$ ipython --no-banner

In [1]: import numpy as np

In [2]: from numpy import linalg as LA

In [3]: np.set_printoptions(precision=3, suppress=True, linewidth=100, sign=" ")

In [4]: K = np.load("block14.npy")

In [5]: K
Out[5]: 
array([[-5, -7, -7, -7, -7, -5, -5, -5, -7, -5, -7, -5, -5, -6, -5, -6],
       [ 2,  0,  0,  0,  0,  2,  2,  2,  0,  2,  0,  2,  2,  1,  2,  1],
       [11,  9,  9,  9,  9, 11, 11, 11,  9, 11,  9, 11, 11, 10, 11, 10],
       [11,  9,  9,  9,  9, 11, 11, 11,  9, 11,  9, 11, 11, 10, 11, 10],
       [10,  8,  8,  8,  8, 10, 10, 10,  8, 10,  8, 10, 10,  9, 10,  9]])

In [6]: th = np.radians(72)

In [7]: r_ = np.eye(16)

In [8]: r_[12, 12] = r_[1, 1] = np.cos(th)

In [9]: r_[12, 1], r_[1, 12] = -np.sin(th), np.sin(th)

In [10]: B = K @ r_.T

In [11]: np.allclose(K @ K.T, B @ B.T)
Out[11]: True

In [12]: B
Out[12]: 
array([[-5.   , -6.918, -7.   , -7.   , -7.   , -5.   , -5.   , -5.   , -7.   , -5.   , -7.   ,
        -5.   ,  5.112, -6.   , -5.   , -6.   ],
       [ 2.   ,  1.902,  0.   ,  0.   ,  0.   ,  2.   ,  2.   ,  2.   ,  0.   ,  2.   ,  0.   ,
         2.   ,  0.618,  1.   ,  2.   ,  1.   ],
       [11.   , 13.243,  9.   ,  9.   ,  9.   , 11.   , 11.   , 11.   ,  9.   , 11.   ,  9.   ,
        11.   , -5.16 , 10.   , 11.   , 10.   ],
       [11.   , 13.243,  9.   ,  9.   ,  9.   , 11.   , 11.   , 11.   ,  9.   , 11.   ,  9.   ,
        11.   , -5.16 , 10.   , 11.   , 10.   ],
       [10.   , 11.983,  8.   ,  8.   ,  8.   , 10.   , 10.   , 10.   ,  8.   , 10.   ,  8.   ,
        10.   , -4.518,  9.   , 10.   ,  9.   ]])

In [13]: np.round(LA.svd(K, compute_uv=False), 3) + 0, np.round(LA.svd(B, compute_uv=False), 3) + 0
Out[13]: 
(array([ 72.189,   6.543,   0.   ,   0.   ,   0.   ]),
 array([ 72.189,   6.543,   0.   ,   0.   ,   0.   ]))

In [14]: round(float(LA.det(r_)), 3), round(float(np.trace(r_)), 3)
Out[14]: (1.0, 14.618)

In [15]: r = LA.matrix_rank(K)

In [16]: r
Out[16]: np.int64(2)

In [17]: N = LA.svd(K)[2][r:].T

In [18]: np.allclose(K @ N, 0)
Out[18]: True

In [19]: N.shape
Out[19]: (16, 14)

In [20]: LA.matrix_rank(K.T @ K), LA.matrix_rank(K @ K.T)
Out[20]: (np.int64(2), np.int64(2))

In [21]: np.abs(np.diag(LA.qr(K)[1])) > 1e-9
Out[21]: array([ True,  True, False, False, False])

In [22]: LA.lstsq(K[:-1].T, K[-1])[2]
Out[22]: np.int32(2)

In [23]: np.unique(K.round(6), axis=0).shape
Out[23]: (4, 16)

In [24]: np.allclose(K[:-1].T @ LA.lstsq(K[:-1].T, K[-1])[0], K[-1])
Out[24]: True

In [25]: round(np.trace(LA.pinv(K) @ K), 3)
Out[25]: np.float64(2.0)

In [26]: J = np.load("case12.npy")

In [27]: J
Out[27]: 
array([[ 0,  0,  0,  0,  0,  1,  0],
       [ 0,  0,  0,  0,  1,  1,  0],
       [ 0,  0,  0,  1,  1,  1,  0],
       [ 0,  0,  1,  0,  0,  0,  1],
       [ 0,  1,  1,  0,  0,  0,  0],
       [ 1,  1,  1,  0,  0,  0,  1],
       [ 0,  0,  0,  1,  0,  1,  0]])

In [28]: [round(float(LA.det(J[:i, :i])), 2) + 0 for i in range(1, 8)]
Out[28]: [0.0, 0.0, 0.0, 0.0, 0.0, -1.0, 0.0]

In [29]: np.all(LA.eigvalsh(J) > 0)
Out[29]: np.False_

In [30]: round(float(LA.eigvalsh(J).min()), 3)
Out[30]: -2.524

In [31]: B = np.array([[-0.3, 0.5, -0.4],
    ...:     [-0.3, 0.9, 0.2],
    ...:     [0.7, 0.5, 0.4],
    ...:     [-1.0, 1.5, 0.2],
    ...:     [0.0, -0.1, 0.1],
    ...:     [0.6, 1.4, 2.5],
    ...:     [-1.5, 0.9, 0.6],
    ...:     [0.0, 0.6, 0.7],
    ...:     [1.0, -0.8, 0.7],
    ...:     [-1.6, 0.3, 0.8],
    ...:     [1.1, 1.4, -2.6],
    ...:     [-0.8, -0.6, 0.2],
    ...:     [-1.0, -0.9, -1.3],
    ...:     [1.1, 1.1, 0.0],
    ...:     [-0.8, -1.9, -0.8]])

In [32]: W2 = np.array([[0.2, 0.3, -0.1, 0.8, -1.0, 1.4, -1.3, -0.6, 1.4, 0.8, 0.1, 0.5, -0.1],
    ...:     [0.2, 0.2, 0.9, -1.2, 0.2, 1.4, -1.5, 0.3, 1.8, 0.2, -0.7, 0.0, -1.3],
    ...:     [1.5, 0.1, -0.7, 0.2, 2.6, 0.5, 1.1, -0.5, 1.4, -0.7, 0.6, 2.8, -2.2]])

In [33]: A = B @ W2

In [34]: A.round(3) + 0
Out[34]: 
array([[-0.56, -0.03,  0.76, -0.92, -0.64,  0.08, -0.8 ,  0.53, -0.08,  0.14, -0.62, -1.27,  0.26],
       [ 0.42,  0.11,  0.7 , -1.28,  1.  ,  0.94, -0.74,  0.35,  1.48, -0.2 , -0.54,  0.41, -1.58],
       [ 0.84,  0.35,  0.1 ,  0.04,  0.44,  1.88, -1.22, -0.47,  2.44,  0.38, -0.04,  1.47, -1.6 ],
       [ 0.4 ,  0.02,  1.31, -2.56,  1.82,  0.8 , -0.73,  0.95,  1.58, -0.64, -1.03,  0.06, -2.29],
       [ 0.13, -0.01, -0.16,  0.14,  0.24, -0.09,  0.26, -0.08, -0.04, -0.09,  0.13,  0.28, -0.09],
       [ 4.15,  0.71, -0.55, -0.7 ,  6.18,  4.05, -0.13, -1.19,  6.86, -0.99,  0.58,  7.3 , -7.38],
       [ 0.78, -0.21,  0.54, -2.16,  3.24, -0.54,  1.26,  0.87,  0.36, -1.44, -0.42,  0.93, -2.34],
       [ 1.17,  0.19,  0.05, -0.58,  1.94,  1.19, -0.13, -0.17,  2.06, -0.37,  0.  ,  1.96, -2.32],
       [ 1.09,  0.21, -1.31,  1.9 ,  0.66,  0.63,  0.67, -1.19,  0.94,  0.15,  1.08,  2.46, -0.6 ],
       [ 0.94, -0.34, -0.13, -1.48,  3.74, -1.42,  2.51,  0.65, -0.58, -1.78,  0.11,  1.44, -1.99],
       [-3.4 ,  0.35,  2.97, -1.32, -7.58,  2.2 , -6.39,  1.06,  0.42,  2.98, -2.43, -6.73,  3.79],
       [ 0.02, -0.34, -0.6 ,  0.12,  1.2 , -1.86,  2.16,  0.2 , -1.92, -0.9 ,  0.46,  0.16,  0.42],
       [-2.33, -0.61,  0.2 ,  0.02, -2.56, -3.31,  1.22,  0.98, -4.84, -0.07, -0.25, -4.14,  4.13],
       [ 0.44,  0.55,  0.88, -0.44, -0.88,  3.08, -3.08, -0.33,  3.52,  1.1 , -0.66,  0.55, -1.54],
       [-1.74, -0.7 , -1.07,  1.48, -1.66, -4.18,  3.01,  0.31, -5.66, -0.46,  0.77, -2.64,  4.31]])

In [35]: np.argwhere(np.triu(J))
Out[35]: 
array([[ 0,  5],
       [ 1,  4],
       [ 1,  5],
       [ 2,  3],
       [ 2,  4],
       [ 2,  5],
       [ 3,  6],
       [ 5,  6]])

In [36]: low = np.diag(J.sum(axis=1)) - J

In [37]: low @ np.ones(7)
Out[37]: array([ 0.,  0.,  0.,  0.,  0.,  0.,  0.])

In [38]: np.round(LA.eigvalsh(low), 3) + 0
Out[38]: array([ 0.   ,  0.846,  1.   ,  2.17 ,  3.   ,  3.439,  5.545])
